$ ipython --no-banner

In [1]: import numpy as np

In [2]: from numpy import linalg as LA

In [3]: np.set_printoptions(suppress=True, linewidth=140)

In [4]: def rd(a):
   ...:     return np.round(a, 3) + 0
   ...: 

In [5]: rng = np.random.default_rng(847)

In [6]: arr = np.eye(4, dtype=int)[rng.permutation(4)] * np.array([0, 0, 0, 2])

In [7]: arr
Out[7]: 
array([[0, 0, 0, 0],
       [0, 0, 0, 0],
       [0, 0, 0, 2],
       [0, 0, 0, 0]])

In [8]: LA.lstsq(arr[:-1].T, arr[-1])[2]
Out[8]: np.int32(1)

In [9]: np.allclose(arr[:-1].T @ LA.lstsq(arr[:-1].T, arr[-1])[0], arr[-1])
Out[9]: True

In [10]: np.unique(arr.round(6), axis=0).shape
Out[10]: (2, 4)

In [11]: rd(np.trace(LA.pinv(arr) @ arr))
Out[11]: np.float64(1.0)

In [12]: (arr + arr.T) / 2
Out[12]: 
array([[0., 0., 0., 0.],
       [0., 0., 0., 0.],
       [0., 0., 0., 1.],
       [0., 0., 1., 0.]])

In [13]: rd(np.sort(np.abs(LA.eigvals(arr))))
Out[13]: array([0., 0., 0., 0.])

In [14]: rd(np.abs(LA.eigvals(arr)).max())
Out[14]: np.float64(0.0)

In [15]: np.allclose(arr @ arr.T, arr.T @ arr)
Out[15]: False

In [16]: (arr - arr.T) / 2
Out[16]: 
array([[ 0.,  0.,  0.,  0.],
       [ 0.,  0.,  0.,  0.],
       [ 0.,  0.,  0.,  1.],
       [ 0.,  0., -1.,  0.]])

In [17]: left, s, VT = LA.svd(arr)

In [18]: s
Out[18]: array([2., 0., 0., 0.])

In [19]: B = left[:, :1] @ np.diag(s[:1]) @ VT[:1]

In [20]: rd(LA.norm(arr - B) / LA.norm(arr))
Out[20]: np.float64(0.0)

In [21]: np.abs(arr - B).max()
Out[21]: np.float64(0.0)

In [22]: B
Out[22]: 
array([[0., 0., 0., 0.],
       [0., 0., 0., 0.],
       [0., 0., 0., 2.],
       [0., 0., 0., 0.]])

In [23]: [int(LA.matrix_rank(LA.matrix_power(arr, p))) for p in range(1, 5)]
Out[23]: [1, 0, 0, 0]

In [24]: LA.matrix_rank(arr - arr[0, 0] * np.eye(4))
Out[24]: np.int64(1)

In [25]: np.prod(np.diag(arr)), rd(LA.det(arr))
Out[25]: (np.int64(0), np.float64(0.0))

In [26]: np.einsum("ij,ji->", arr, arr)
Out[26]: np.int64(0)

In [27]: rd(LA.eigvals(arr).sum().real)
Out[27]: np.float64(0.0)

In [28]: rd(LA.det(2 * arr)), rd(LA.det(arr))
Out[28]: (np.float64(0.0), np.float64(0.0))

In [29]: data = np.load("block10.npy")

In [30]: data
Out[30]: 
array([[ 1,  0,  0, -2],
       [ 0,  1,  0,  0],
       [ 0,  0,  1,  0],
       [-2,  0,  0,  1]])

In [31]: w, vecs = LA.eigh(data)

In [32]: rd(np.abs(vecs[:, -1]))
Out[32]: array([0.707, 0.   , 0.   , 0.707])

In [33]: np.abs(vecs[:, -1]).round(6).argmax()
Out[33]: np.int64(0)

In [34]: rd(vecs.T @ vecs)
Out[34]: 
array([[1., 0., 0., 0.],
       [0., 1., 0., 0.],
       [0., 0., 1., 0.],
       [0., 0., 0., 1.]])

In [35]: rd(vecs.T @ data @ vecs)
Out[35]: 
array([[-1.,  0.,  0.,  0.],
       [ 0.,  1.,  0.,  0.],
       [ 0.,  0.,  1.,  0.],
       [ 0.,  0.,  0.,  3.]])

In [36]: rd(LA.svd(data, compute_uv=False))
Out[36]: array([3., 1., 1., 1.])

In [37]: x = np.array([-8, 6, 6, 8])

In [38]: target = data @ x

In [39]: target
Out[39]: array([-24,   6,   6,  24])

In [40]: rd(LA.solve(data, -3 * target))
Out[40]: array([ 24., -18., -18., -24.])

In [41]: rd(LA.solve(data, target))
Out[41]: array([-8.,  6.,  6.,  8.])

In [42]: w, vecs = LA.eigh(data)

In [43]: x = np.array([-3, 9, -6, 7])

In [44]: (np.sign(vecs[:, -1].round(6)) == np.sign(vecs[0, -1].round(6))).astype(int)
Out[44]: array([1, 0, 0, 0])

In [45]: rd(vecs * np.maximum(w, 0) @ vecs.T)
Out[45]: 
array([[ 1.5,  0. ,  0. , -1.5],
       [ 0. ,  1. ,  0. ,  0. ],
       [ 0. ,  0. ,  1. ,  0. ],
       [-1.5,  0. ,  0. ,  1.5]])

In [46]: x @ data @ x
Out[46]: np.int64(259)
